In [1]: import numpy as np

In [2]: np.set_printoptions(precision=2, suppress=True, linewidth=120)

In [3]: rnd = lambda a: np.round(a, 2) + 0

In [4]: E = np.load("sample4.npy")

In [5]: E
Out[5]: 
array([[ 0.,  0., -1.,  0.,  0.],
       [ 0.,  0.,  0., -1., -1.],
       [-1.,  0.,  0.,  0.,  0.],
       [ 0., -1.,  0.,  0., -1.],
       [ 0., -1.,  0., -1.,  0.]])

In [6]: w, V = np.linalg.eigh(E)

In [7]: rnd(V.T @ V)
Out[7]: 
array([[1., 0., 0., 0., 0.],
       [0., 1., 0., 0., 0.],
       [0., 0., 1., 0., 0.],
       [0., 0., 0., 1., 0.],
       [0., 0., 0., 0., 1.]])

In [8]: np.unique(w.round(6) + 0, return_counts=True)[1]
Out[8]: array([1, 1, 3])

In [9]: rnd(np.linalg.svd(E, compute_uv=False))
Out[9]: array([2., 1., 1., 1., 1.])

In [10]: rnd(np.linalg.eigvalsh(E @ E))
Out[10]: array([1., 1., 1., 1., 4.])

In [11]: rnd(w)
Out[11]: array([-2., -1.,  1.,  1.,  1.])

In [12]: w, V = np.linalg.eigh(E)

In [13]: x = np.array([5, 3, 0, 3, 1])

In [14]: rnd(V * np.maximum(w, 0) @ V.T)
Out[14]: 
array([[ 0.5 ,  0.  , -0.5 ,  0.  ,  0.  ],
       [ 0.  ,  0.67,  0.  , -0.33, -0.33],
       [-0.5 ,  0.  ,  0.5 ,  0.  ,  0.  ],
       [ 0.  , -0.33,  0.  ,  0.67, -0.33],
       [ 0.  , -0.33,  0.  , -0.33,  0.67]])

In [15]: rnd(np.linalg.eigvalsh(E[1:, 1:]))
Out[15]: array([-2.,  0.,  1.,  1.])

In [16]: K = np.load("layer3.npy")

In [17]: K
Out[17]: 
array([[-1.,  4.,  0.,  0.,  0.,  0.,  0.,  0.,  0.,  0.,  0.,  0.,  0.],
       [ 4.,  1.,  4.,  0.,  0.,  0.,  0.,  0.,  0.,  0.,  0.,  0.,  0.],
       [ 0.,  4.,  0.,  4.,  0.,  0.,  0.,  0.,  0.,  0.,  0.,  0.,  0.],
       [ 0.,  0.,  4., -1.,  4.,  0.,  0.,  0.,  0.,  0.,  0.,  0.,  0.],
       [ 0.,  0.,  0.,  4., -1.,  4.,  0.,  0.,  0.,  0.,  0.,  0.,  0.],
       [ 0.,  0.,  0.,  0.,  4., -1.,  4.,  0.,  0.,  0.,  0.,  0.,  0.],
       [ 0.,  0.,  0.,  0.,  0.,  4., -1.,  4.,  0.,  0.,  0.,  0.,  0.],
       [ 0.,  0.,  0.,  0.,  0.,  0.,  4.,  1.,  4.,  0.,  0.,  0.,  0.],
       [ 0.,  0.,  0.,  0.,  0.,  0.,  0.,  4., -2.,  4.,  0.,  0.,  0.],
       [ 0.,  0.,  0.,  0.,  0.,  0.,  0.,  0.,  4.,  3.,  4.,  0.,  0.],
       [ 0.,  0.,  0.,  0.,  0.,  0.,  0.,  0.,  0.,  4.,  2.,  4.,  0.],
       [ 0.,  0.,  0.,  0.,  0.,  0.,  0.,  0.,  0.,  0.,  4., -3.,  4.],
       [ 0.,  0.,  0.,  0.,  0.,  0.,  0.,  0.,  0.,  0.,  0.,  4.,  0.]])

In [18]: # symmetric

In [19]: rng = np.random.default_rng(680720)

In [20]: B = K + rng.integers(-2, 3, (13, 12)) @ rng.integers(-2, 3, (12, 13))

In [21]: B
Out[21]: 
array([[  1.,   4.,  -4.,  -2.,  -2.,  -6.,   3.,  -3.,   3.,  -5.,   2., -10.,   2.],
       [ -2.,  15.,   2., -10.,   7.,   4.,   3., -13.,  16.,  -9.,   4.,  11.,  -5.],
       [ -1.,   4.,  10.,   6.,   1., -13.,   6., -13.,   7.,  -6.,  -4.,   5., -12.],
       [-16.,  -1.,   9.,  -4.,  -1.,  -2.,   2.,   5.,  -4.,  -6.,  -1.,   0.,   5.],
       [  4.,   3.,   0.,  15.,   0.,   4.,   1., -10.,  14.,   1.,   1.,   8.,  -3.],
       [  0.,  -3.,  -2.,  -2.,  -7.,  -5.,   3.,  10.,  -7.,   6.,   3., -10.,   6.],
       [ -5.,   3.,   8.,   0., -12.,  -4.,   7.,   4.,   9.,  -7.,   4.,  -6., -15.],
       [-12.,   5.,  -1.,   8.,  -6.,  -2.,   2.,  -4.,  12.,   3.,   1.,   3.,  -3.],
       [ -9.,  -1.,  -4.,   8.,  -4.,  -2.,  -1.,   4.,  -7.,  -3.,  -8.,  -7.,  -6.],
       [ -2.,   4., -12.,  -7.,   4.,   6.,  -2.,  -3.,  -6.,  -7.,  -6.,  -3.,  -4.],
       [  4.,   8., -10.,  -2.,  -2.,  15.,  -9.,   2.,   2.,  16.,   9.,   8.,   2.],
       [ -8.,   9.,   4.,   1.,   9.,   2.,   3., -13.,   9., -10.,  -2.,  12.,  -9.],
       [  0.,   4., -11.,  -4.,   1.,   7.,  -3.,   9.,  -3.,   3.,   3.,  -4.,   4.]])

In [22]: np.abs(B - K).sum(axis=1)
Out[22]: array([ 44., 104.,  80.,  55.,  57.,  65.,  85.,  59.,  62.,  77.,  79., 102.,  60.])
